$ ipython --no-banner

In [1]: import numpy as np

In [2]: from numpy import linalg as LA

In [3]: np.set_printoptions(precision=3, suppress=True, linewidth=160, sign=" ")

In [4]: feats = np.load("a.npy")

In [5]: feats
Out[5]: 
array([[ 15., -10.,  -1.,   5.],
       [  4.,  -1.,   0.,   2.],
       [ -6.,   6.,   4.,  -3.],
       [-20.,  16.,   2.,  -5.]])

In [6]: out = LA.invert(feats)
AttributeError: module 'numpy.linalg' has no attribute 'invert'


In [7]: out = LA.inv(feats)

In [8]: np.allclose(out, feats.T)
Out[8]: False

In [9]: (np.abs(out) > 1e-9).astype(int)
Out[9]: 
array([[ 1,  1,  1,  1],
       [ 1,  1,  0,  1],
       [ 1,  1,  1,  1],
       [ 1,  1,  1,  1]])

In [10]: round(LA.cond(feats), 3)
Out[10]: np.float64(176.101)

In [11]: round(LA.slogdet(feats)[0], 3)
Out[11]: np.float64(1.0)

In [12]: np.round(feats @ out, 3) + 0
Out[12]: 
array([[ 1.,  0.,  0.,  0.],
       [ 0.,  1.,  0.,  0.],
       [ 0.,  0.,  1.,  0.],
       [ 0.,  0.,  0.,  1.]])

In [13]: rng = np.random.default_rng(7261)

In [14]: lab = rng.permutation(4)

In [15]: lab
Out[15]: array([ 0,  1,  2,  3])

In [16]: out = feats[lab][:, lab]

In [17]: out
Out[17]: 
array([[ 15., -10.,  -1.,   5.],
       [  4.,  -1.,   0.,   2.],
       [ -6.,   6.,   4.,  -3.],
       [-20.,  16.,   2.,  -5.]])

In [18]: np.trace(out)
Out[18]: np.float64(13.0)

In [19]: np.allclose(out, feats)
Out[19]: True

In [20]: out = np.array([[9, 7], [2, 8], [6, 9], [5, 3]])

In [21]: feats @ out
Out[21]: 
array([[ 134.,   31.],
       [  44.,   26.],
       [ -33.,   33.],
       [-161.,   -9.]])

In [22]: out.T @ feats.T
Out[22]: 
array([[ 134.,   44.,  -33., -161.],
       [  31.,   26.,   33.,   -9.]])

In [23]: LA.matrix_rank(np.vstack([feats, out.T]))
Out[23]: np.int64(4)

In [24]: np.einsum("ij,ij->i", feats, feats)
Out[24]: array([ 351.,   21.,   97.,  685.])

In [25]: np.einsum("ik,kj->ji", feats, out)
Out[25]: 
array([[ 134.,   44.,  -33., -161.],
       [  31.,   26.,   33.,   -9.]])

In [26]: np.einsum("ij->j", feats)
Out[26]: array([-7., 11.,  5., -1.])

In [27]: np.vstack([feats, out.T]).shape
Out[27]: (6, 4)

In [28]: np.allclose(feats, feats.T)
Out[28]: False

In [29]: (feats - feats.T) / 2
Out[29]: 
array([[  0. ,  -7. ,   2.5,  12.5],
       [  7. ,   0. ,  -3. ,  -7. ],
       [ -2.5,   3. ,   0. ,  -2.5],
       [-12.5,   7. ,   2.5,   0. ]])

In [30]: feats.inv()
AttributeError: 'numpy.ndarray' object has no attribute 'inv'


In [31]: feats @ feats
Out[31]: 
array([[  91.,  -66.,   -9.,   33.],
       [  16.,   -7.,    0.,    8.],
       [ -30.,   30.,   16.,  -15.],
       [-148.,  116.,   18.,  -49.]])

In [32]: assert feats == feats.T
ValueError: The truth value of an array with more than one element is ambiguous. Use a.any() or a.all()


In [33]: np.sort(np.abs(LA.eigvals(feats)))
Out[33]: array([ 1.,  3.,  4.,  5.])

In [34]: np.poly(feats)
Out[34]: array([   1.,  -13.,   59., -107.,   60.])

In [35]: np.einsum("ij,ji->", feats, feats)
Out[35]: np.float64(51.0)

In [36]: np.kron(np.eye(2, dtype=int), feats)
Out[36]: 
array([[ 15., -10.,  -1.,   5.,   0.,  -0.,  -0.,   0.],
       [  4.,  -1.,   0.,   2.,   0.,  -0.,   0.,   0.],
       [ -6.,   6.,   4.,  -3.,  -0.,   0.,   0.,  -0.],
       [-20.,  16.,   2.,  -5.,  -0.,   0.,   0.,  -0.],
       [  0.,  -0.,  -0.,   0.,  15., -10.,  -1.,   5.],
       [  0.,  -0.,   0.,   0.,   4.,  -1.,   0.,   2.],
       [ -0.,   0.,   0.,  -0.,  -6.,   6.,   4.,  -3.],
       [ -0.,   0.,   0.,  -0., -20.,  16.,   2.,  -5.]])

In [37]: np.round(LA.eigvals(feats).sum().real, 3)
Out[37]: np.float64(13.0)

In [38]: LA.eigvals(feats)
Out[38]: array([ 1.,  5.,  3.,  4.])

In [39]: np.round(LA.det(feats.T), 3)
Out[39]: np.float64(60.0)
